$ python -q
>>> import numpy as np
>>> np.set_printoptions(suppress=True, linewidth=200)
>>> def rd(a):
...     return np.round(a, 1) + 0
... 
>>> E = np.array([[1, 1, 3, 1, 0],
...     [1, 1, 1, 0, 2],
...     [3, 3, 0, 2, 3],
...     [0, 1, 3, 0, 0],
...     [0, 0, 2, 2, 1],
...     [1, 1, 0, 1, 2],
...     [1, 3, 1, 1, 0],
...     [1, 1, 1, 3, 3],
...     [1, 1, 2, 3, 3],
...     [3, 1, 3, 0, 3]])
>>> E[-1] = E[0] + 3 * E[1]
>>> E
array([[1, 1, 3, 1, 0],
       [1, 1, 1, 0, 2],
       [3, 3, 0, 2, 3],
       [0, 1, 3, 0, 0],
       [0, 0, 2, 2, 1],
       [1, 1, 0, 1, 2],
       [1, 3, 1, 1, 0],
       [1, 1, 1, 3, 3],
       [1, 1, 2, 3, 3],
       [4, 4, 6, 1, 6]])
>>> Ac = E - E.mean(axis=0)
>>> V = np.linalg.svd(Ac)[2][:4]
>>> A2 = Ac - Ac @ V.T @ V
>>> rd(np.diag(V.T @ V))
array([0.3, 0.7, 1. , 1. , 0.9])
>>> rd(np.linalg.norm(A2) / np.linalg.norm(Ac))
np.float64(0.1)
>>> rd(A2.std(axis=0))
array([0.2, 0.1, 0. , 0. , 0.1])
>>> np.linalg.norm(A2, axis=1).round(6).argmax()
np.int64(0)
>>> rd(np.cov(Ac @ V.T, rowvar=False))
array([[6.4, 0. , 0. , 0. ],
       [0. , 2.6, 0. , 0. ],
       [0. , 0. , 1.5, 0. ],
       [0. , 0. , 0. , 0.6]])
>>> rd((Ac @ V.T).std(axis=0))
array([2.4, 1.5, 1.1, 0.7])
>>> A2 = np.c_[E[:, :4] @ np.array([[-2, -2, 0, -1], [2, 2, 2, 1], [-1, 2, 2, 2], [-1, 1, -1, 0]]), np.array([1, -2, 1, 1, 1, -2, -2, 1, -2, 1])]
>>> A2
array([[-4,  7,  7,  6,  1],
       [-1,  2,  4,  2, -2],
       [-2,  2,  4,  0,  1],
       [-1,  8,  8,  7,  1],
       [-4,  6,  2,  4,  1],
       [-1,  1,  1,  0, -2],
       [ 2,  7,  7,  4, -2],
       [-4,  5,  1,  2,  1],
       [-5,  7,  3,  4, -2],
       [-7, 13, 19, 12,  1]])
>>> rd(np.linalg.norm(np.linalg.qr(E)[0].T @ A2, axis=0) ** 2 / ((A2 ** 2).sum(axis=0) + 1e-12))
array([1. , 1. , 1. , 1. , 0.4])
>>> rd(np.linalg.norm(A2 - E @ np.linalg.lstsq(E, A2)[0], axis=0))
array([0. , 0. , 0. , 0. , 3.7])
>>> rd(np.linalg.lstsq(E, A2[:, 0])[0])
array([-2.,  2., -1., -1.,  0.])
>>> Q, V = np.linalg.qr(A2[:, :4])[0], np.linalg.qr(A2[:, 4:])[0]
>>> sig = np.linalg.svd(Q.T @ V, compute_uv=False)
>>> (sig > 0.9).sum()
np.int64(0)
>>> rd(np.linalg.norm(Q @ Q.T - V @ V.T, 2))
np.float64(1.0)
>>> X = np.load("out2.npy")
>>> X
array([[ 0, -7, -5,  4, -1,  1, -3,  6],
       [ 0,  0, -9,  9, -9, -4, -5, -2],
       [ 0,  0,  0,  2, -4,  9,  0,  4],
       [ 0,  0,  0,  0, -7,  0, -1, -5],
       [ 0,  0,  0,  0,  0,  0, -3, -4],
       [ 0,  0,  0,  0,  0,  0, -2,  6],
       [ 0,  0,  0,  0,  0,  0,  0,  9],
       [ 0,  0,  0,  0,  0,  0,  0,  0]])
>>> rd(np.sort(np.linalg.eigvals(X)))
array([0., 0., 0., 0., 0., 0., 0., 0.])
>>> np.linalg.matrix_rank(X - X[0, 0] * np.eye(8))
np.int64(6)
>>> X @ X
array([[   0,    0,   63,  -73,   55,  -17,   32,  -43],
       [   0,    0,    0,  -18,  -27,  -81,   26, -114],
       [   0,    0,    0,    0,  -14,    0,   -8,   60],
       [   0,    0,    0,    0,    0,    0,   21,   19],
       [   0,    0,    0,    0,    0,    0,    0,  -27],
       [   0,    0,    0,    0,    0,    0,    0,  -18],
       [   0,    0,    0,    0,    0,    0,    0,    0],
       [   0,    0,    0,    0,    0,    0,    0,    0]])
>>> rd(X @ np.linalg.pinv(X) @ X)
array([[ 0., -7., -5.,  4., -1.,  1., -3.,  6.],
       [ 0.,  0., -9.,  9., -9., -4., -5., -2.],
       [ 0.,  0.,  0.,  2., -4.,  9.,  0.,  4.],
       [ 0.,  0.,  0.,  0., -7.,  0., -1., -5.],
       [ 0.,  0.,  0.,  0.,  0.,  0., -3., -4.],
       [ 0.,  0.,  0.,  0.,  0.,  0., -2.,  6.],
       [ 0.,  0.,  0.,  0.,  0.,  0.,  0.,  9.],
       [ 0.,  0.,  0.,  0.,  0.,  0.,  0.,  0.]])
>>> np.unique(X.round(6), axis=0).shape
(8, 8)
>>> u = np.array([3, 9, 3])
>>> np.cross(X[6, :3], X[0, :3])
array([0, 0, 0])
>>> np.convolve(X[6], u)
array([ 0,  0,  0,  0,  0,  0,  0, 27, 81, 27])
>>> np.array([np.convolve(row, u, "same") for row in X])
array([[-21, -78, -54,  18,   6,  -3,  -6,  45],
       [  0, -27, -54,  27, -66, -78, -63, -33],
       [  0,   0,   6,   6,  -3,  69,  39,  36],
       [  0,   0,   0, -21, -63, -24, -24, -48],
       [  0,   0,   0,   0,   0,  -9, -39, -45],
       [  0,   0,   0,   0,   0,  -6,   0,  48],
       [  0,   0,   0,   0,   0,   0,  27,  81],
       [  0,   0,   0,   0,   0,   0,   0,   0]])
>>> M = np.load("case1.npy")
>>> M
array([[1. , 0.7, 0.5, 0.3],
       [0.7, 1. , 0.7, 0.5],
       [0.5, 0.7, 1. , 0.7],
       [0.3, 0.5, 0.7, 1. ]])
>>> w, V = np.linalg.eigh(M)
>>> vec = np.array([0, 1, 3, 3])
>>> rd(V * np.abs(w) @ V.T)
array([[1. , 0.7, 0.5, 0.3],
       [0.7, 1. , 0.7, 0.5],
       [0.5, 0.7, 1. , 0.7],
       [0.3, 0.5, 0.7, 1. ]])
>>> vec @ M @ vec
np.float64(38.8)
>>> rd(V * np.sqrt(w) @ V.T)
array([[0.9, 0.3, 0.2, 0.1],
       [0.3, 0.9, 0.3, 0.2],
       [0.2, 0.3, 0.9, 0.3],
       [0.1, 0.2, 0.3, 0.9]])
>>> rd(np.abs(M).sum(axis=1).max()), rd(np.abs(w).max())
(np.float64(2.9), np.float64(2.7))
>>> rd(vec @ M @ vec / (vec @ vec)), rd(w[0]), rd(w[-1])
(np.float64(2.0), np.float64(0.2), np.float64(2.7))
>>> rd(np.linalg.eigvalsh(M[1:, 1:]))
array([0.2, 0.5, 2.3])
>>> (np.sign(V[:, -1].round(6)) == np.sign(V[0, -1].round(6))).astype(int)
array([1, 1, 1, 1])
>>> vec = np.array([2, 1, 1, 0])
>>> a = np.maximum(M @ vec, 0)
>>> M * (a > 1e-9)[:, None]
array([[1. , 0.7, 0.5, 0.3],
       [0.7, 1. , 0.7, 0.5],
       [0.5, 0.7, 1. , 0.7],
       [0.3, 0.5, 0.7, 1. ]])
>>> np.flatnonzero(a > 1e-9)
array([0, 1, 2, 3])
>>> rd(a)
array([3.2, 3.1, 2.7, 1.8])
>>> rd(np.tanh(M @ vec))
array([1. , 1. , 1. , 0.9])
>>> J = np.load("block1.npy")
>>> J
array([[0, 0, 0, 0, 0, 0],
       [0, 1, 0, 0, 0, 0],
       [0, 0, 2, 0, 0, 0],
       [0, 0, 0, 0, 0, 0],
       [0, 0, 0, 0, 0, 0],
       [0, 0, 0, 0, 0, 0]])
>>> gram = E.T @ E
>>> rd(np.linalg.svd(E, compute_uv=False) ** 2)
array([190.2,  23.6,  14.4,   8.9,   0.9])
>>> [round(float(x), 1) for x in np.linalg.svd(J, compute_uv=False)[:3]]
[2.0, 1.0, 0.0]
>>> np.argsort(-np.linalg.norm(J, axis=0).round(6), kind="stable")[:3]
array([2, 1, 0])
>>> np.linalg.matrix_rank(J, rtol=0.1)
np.int64(2)
>>> np.linalg.cond(J) > 100
np.True_
>>> gram = X.T @ X
>>> np.allclose(gram, gram.T)
True
>>> np.linalg.matrix_rank(gram)
np.int64(6)
>>> np.diag(gram)
array([  0,  49, 106, 101, 147,  98,  48, 214])
>>> gram
array([[   0,    0,    0,    0,    0,    0,    0,    0],
       [   0,   49,   35,  -28,    7,   -7,   21,  -42],
       [   0,   35,  106, -101,   86,   31,   60,  -12],
       [   0,  -28, -101,  101,  -93,  -14,  -57,   14],
       [   0,    7,   86,  -93,  147,   -1,   55,   31],
       [   0,   -7,   31,  -14,   -1,   98,   17,   50],
       [   0,   21,   60,  -57,   55,   17,   48,   -3],
       [   0,  -42,  -12,   14,   31,   50,   -3,  214]])
>>> rd(np.linalg.svd(X, compute_uv=False) ** 2)
array([348.9, 246.7,  99.8,  40.1,  16.2,  11.3,   0. ,   0. ])
>>> (X @ X.T).shape
(8, 8)
>>> np.trace(gram), (X ** 2).sum()
(np.int64(763), np.int64(763))
>>> data = np.loadtxt("x.csv", delimiter=",")
>>> data
array([[10.,  2., 11., -2.,  3.,  5.,  7., -1.,  9.,  5.],
       [10.,  2., 11., -2.,  3.,  5.,  7., -1.,  9.,  5.],
       [ 5., -3.,  6., -7., -2.,  0.,  2., -6.,  4.,  0.],
       [11.,  3., 12., -1.,  4.,  6.,  8.,  0., 10.,  6.],
       [ 5., -3.,  6., -7., -2.,  0.,  2., -6.,  4.,  0.],
       [10.,  2., 11., -2.,  3.,  5.,  7., -1.,  9.,  5.],
       [11.,  3., 12., -1.,  4.,  6.,  8.,  0., 10.,  6.],
       [ 5., -3.,  6., -7., -2.,  0.,  2., -6.,  4.,  0.]])
>>> A2 = data / np.sqrt((data ** 2).mean(axis=1, keepdims=True))
>>> rd(A2[4])
array([ 1.2, -0.7,  1.4, -1.7, -0.5,  0. ,  0.5, -1.4,  0.9,  0. ])
>>> rd(np.trace(np.linalg.pinv(data) @ data))
np.float64(2.0)
>>> W1 = np.array([[1, -1, -1, -1],
...     [0, 2, 3, 0],
...     [-3, -3, -3, -2],
...     [0, 1, 3, -3],
...     [0, -2, 3, -2],
...     [-2, -2, -2, -2],
...     [0, 0, 3, -3],
...     [2, -1, 3, -1],
...     [-1, 1, -2, 0],
...     [-1, 3, 2, 1]])
>>> c = np.array([2, 1, 2, -2])
>>> H = np.maximum(data @ W1 + c, 0)
>>> rd((H > 0).mean(axis=0))
array([0. , 0. , 0. , 0.4])
>>> cent = np.array([[1, 6, 8], [5, 7, 8], [0, -5, -1], [3, 9, 3]])
>>> W1 @ cent
array([[ -7,  -5,  -2],
       [ 10,  -1,  13],
       [-24, -42, -51],
       [ -4, -35,  -4],
       [-16, -47, -25],
       [-18, -34, -36],
       [ -9, -42, -12],
       [ -6, -19,   2],
       [  4,  11,   2],
       [ 17,  14,  17]])
>>> (H @ cent).round(6).argmax(axis=1)
array([0, 0, 1, 0, 1, 0, 0, 1])
>>> arr = np.load("mat.npy")
>>> rd(arr)
array([[-4.8,  2.5, -2.8, -1.5, -9.8,  2.5,  1.2, -1. , -1.8, -1.2],
       [ 1.4, -1.3,  2.7,  1.8,  2.2,  0.4, -0.7, -0.9,  1.1,  0.3],
       [-1.2,  0.7, -1. , -0.6, -2.4,  0.5,  0.4, -0.1, -0.6, -0.3],
       [ 0.3, -1.2,  3.5,  2.6, -0.9,  1.9, -0.6, -2.3,  1.2, -0.1],
       [-1.3,  0.5, -0.3,  0. , -3. ,  1. ,  0.3, -0.7, -0.3, -0.4],
       [ 0.8,  0. , -0.7, -0.6,  2.1, -1.1,  0. ,  0.9, -0.1,  0.2],
       [ 2.2, -0.9,  0.6,  0.1,  4.7, -1.6, -0.4,  1. ,  0.6,  0.6],
       [-2.4,  1.2, -1.4, -0.7, -5.1,  1.3,  0.6, -0.6, -0.9, -0.6],
       [ 0.3, -0.7,  1.8,  1.3,  0. ,  0.8, -0.3, -1. ,  0.6,  0. ]])
>>> rd(np.linalg.norm(arr))
np.float64(17.7)
>>> np.count_nonzero(arr)
np.int64(89)
>>> rd(np.linalg.svd(arr, compute_uv=False))
array([16.1,  7.4,  0. ,  0. ,  0. ,  0. ,  0. ,  0. ,  0. ])
>>> rd(arr.sum(axis=1))
array([-16.7,   6.9,  -4.7,   4.5,  -4.1,   1.5,   6.8,  -8.5,   2.8])
